$ python -q
>>> import numpy as np
>>> np.set_printoptions(suppress=True, linewidth=200)
>>> J = np.array([[4.0, 4.0, 2.0], [0.0, 0.0, 2.0], [0.0, 2.0, 0.0]])
>>> ev, evecs = np.linalg.eig(J)
>>> np.round(np.sort(np.linalg.eigvals(np.linalg.inv(J))), 2)
array([-0.5 ,  0.25,  0.5 ])
>>> def softmax(z):
...     e = np.exp(z - z.max(axis=-1, keepdims=True))
...     return e / e.sum(axis=-1, keepdims=True)
... 
>>> np.round(softmax(10 * J[2]), 2) + 0
array([0., 1., 0.])
>>> np.round(softmax(J).sum(axis=1), 2)
array([1., 1., 1.])
>>> np.round(softmax(J[2]), 2)
array([0.11, 0.79, 0.11])
>>> scores = J @ J.T / np.sqrt(3)
>>> np.round(softmax(scores)[2] @ J, 2)
array([3.61, 3.79, 1.82])
>>> np.round(softmax(scores + np.triu(np.full(scores.shape, -np.inf), 1)), 2)
array([[1.  , 0.  , 0.  ],
       [0.5 , 0.5 , 0.  ],
       [0.9 , 0.01, 0.09]])
>>> B = np.array([[-1, 1], [0, 3]])
>>> Z = np.kron(B, J)
>>> print(round(np.linalg.norm(Z, 2), 2), round(np.linalg.norm(B, 2) * np.linalg.norm(J, 2), 2))
19.69 19.69
>>> np.linalg.matrix_rank(Z)
np.int64(6)
>>> f = np.array([3, 7])
>>> print(np.cross(J[0, :3], J[2, :3]))
[-4.  0.  8.]
>>> np.convolve(J[0], f)
array([12., 40., 34., 14.])
>>> B = np.array([[2, 2], [2, 2]])
>>> Z = np.array([[-5, 1], [-4, 2]])
>>> F = np.block([[B, np.zeros((2, 2))], [np.zeros((2, 2)), Z]])
>>> print(F)
[[ 2.  2.  0.  0.]
 [ 2.  2.  0.  0.]
 [ 0.  0. -5.  1.]
 [ 0.  0. -4.  2.]]
>>> # row 1 repeats row 0
>>> f, g = F[1], F[2]
>>> f @ g
np.float64(0.0)
>>> f @ f
np.float64(8.0)
>>> p = (f @ g) / (f @ f) * f
>>> p
array([0., 0., 0., 0.])
>>> g - p
array([ 0.,  0., -5.,  1.])
>>> (g - p) @ f
np.float64(0.0)
>>> print(np.outer(f, g))
[[  0.   0. -10.   2.]
 [  0.   0. -10.   2.]
 [  0.   0.  -0.   0.]
 [  0.   0.  -0.   0.]]
>>> feats = np.array([[0, 2, -1, -3, 3],
...     [-2, 0, 5, -1, 2],
...     [1, -5, 0, 0, 0],
...     [3, 1, 0, 0, 5],
...     [-3, -2, 0, -5, 0]])
>>> vec = np.array([1, 1, 2, 3, 3])
>>> print(feats @ vec)
[  0  11  -4  19 -20]
>>> print(feats * vec)
[[  0   2  -2  -9   9]
 [ -2   0  10  -3   6]
 [  1  -5   0   0   0]
 [  3   1   0   0  15]
 [ -3  -2   0 -15   0]]
>>> feats @ np.ones(5)
array([  1.,   4.,  -4.,   9., -10.])
>>> np.linalg.norm(feats @ vec) <= np.linalg.norm(feats, 2) * np.linalg.norm(vec) + 1e-9
np.True_
>>> B = feats / np.linalg.norm(feats, axis=1, keepdims=True)
>>> cov = B @ B.T
>>> np.argwhere(np.triu(np.abs(cov) > 0.95, 1))
array([], shape=(0, 2), dtype=int64)
>>> np.round(np.linalg.norm(B, axis=1), 2)
array([1., 1., 1., 1., 1.])
>>> np.round(np.degrees(np.arccos(np.clip(cov[2, 0], -1, 1))), 2)
np.float64(114.14)
>>> cov[2].round(2)
array([-0.41, -0.07,  1.  , -0.07,  0.22])
>>> A = np.load("block10.npy")
>>> A
array([[-0.51, -1.46,  0.84, -1.31,  2.13, -1.16,  0.44],
       [ 0.1 , -0.75,  3.06, -5.67,  1.83, -1.1 ,  0.37],
       [ 0.26,  2.86,  2.36, -1.68, -2.2 ,  0.6 , -0.62],
       [ 0.15,  0.6 ,  4.39, -8.4 , -0.14, -0.28,  0.69],
       [ 0.11, -0.84,  1.16, -5.83, -0.55,  0.5 ,  1.28],
       [ 0.55,  0.73,  1.92, -1.84,  0.72, -0.57, -0.72]])
>>> np.abs(np.diag(np.linalg.qr(A)[1])) > 1e-9
array([ True,  True,  True,  True, False, False])
>>> cov = A.T @ A
>>> np.round(np.diag(cov), 2)
array([  0.67,  12.47,  39.94, 144.62,  13.57,   3.57,   3.35])
>>> np.round(np.linalg.svd(A, compute_uv=False) ** 2, 2) + 0
array([181.22,  26.59,   9.8 ,   0.58,   0.  ,   0.  ])
>>> r = np.linalg.matrix_rank(A)
>>> r
np.int64(4)
>>> ns = np.linalg.svd(A)[2][r:].T
>>> np.linalg.matrix_rank(A.T @ A), np.linalg.matrix_rank(A @ A.T)
(np.int64(4), np.int64(4))
>>> ns.shape
(7, 3)
>>> arr = np.load("mat.npy")
>>> print(arr)
[[  7.96   1.31  10.82   6.97  13.01]
 [ -5.23   8.46 -10.18   3.77 -13.54]
 [  8.91   4.99   0.77  -7.15  15.62]
 [  1.02 -12.49   2.02  15.43  -0.83]
 [ -4.72   7.45  -7.1    8.01 -14.41]
 [  2.86  -8.9   14.43   2.02  10.01]
 [ -0.04   1.02   3.6   19.35   3.38]
 [-10.74   2.79 -15.82   2.6   -4.45]
 [ 11.84   7.86   8.32   5.33 -10.03]
 [ -5.12  11.06  -4.56  13.08   7.72]
 [  5.7    1.69  -6.84 -12.05 -13.14]
 [ -1.15  -3.84 -13.51   7.78 -11.87]
 [  2.03 -17.92   4.23   5.65  -4.99]
 [ 13.96  11.56   2.76  -6.9   -4.01]
 [ -3.73   2.92   1.65 -15.39  11.75]
 [ -9.12  12.38  12.7   -0.29   1.45]
 [  6.89 -13.13 -12.17   1.1   -5.56]
 [ 13.94   4.03  -6.3   -9.44   7.79]
 [  3.53  11.29  -9.05  -5.94 -11.95]
 [  8.94  -6.71   8.97  13.79   2.11]
 [  0.67 -11.89   0.25  12.64   9.91]
 [  4.69  -5.37 -12.94 -11.31   7.35]
 [  3.08   0.67 -16.01  10.49   4.89]
 [  4.07   9.36  -8.67  -0.64 -14.84]
 [  6.04  10.33   0.66   2.78 -15.77]
 [-15.73  -5.16  -8.49  -6.95  -2.37]
 [ -1.59   7.19   2.26  -2.69 -18.26]
 [-15.91  -8.22  -8.1   -3.08   2.07]
 [-10.98  -7.14   9.13   4.63  11.12]
 [  2.04  -6.55  14.92  11.42   0.18]
 [  8.6    3.41 -13.39  -1.4  -11.54]]
>>> cov = np.cov(arr, rowvar=False)
>>> np.round(np.polyfit(arr[:, 0], arr[:, 3], 1), 2)
array([-0.08,  2.13])
>>> round(float(np.corrcoef(arr[:, 0], arr[:, 3])[0, 1]), 2)
-0.07
>>> np.argwhere(np.triu(np.abs(np.corrcoef(arr.T)) > 0.8, 1))
array([], shape=(0, 2), dtype=int64)
>>> cov.shape
(5, 5)
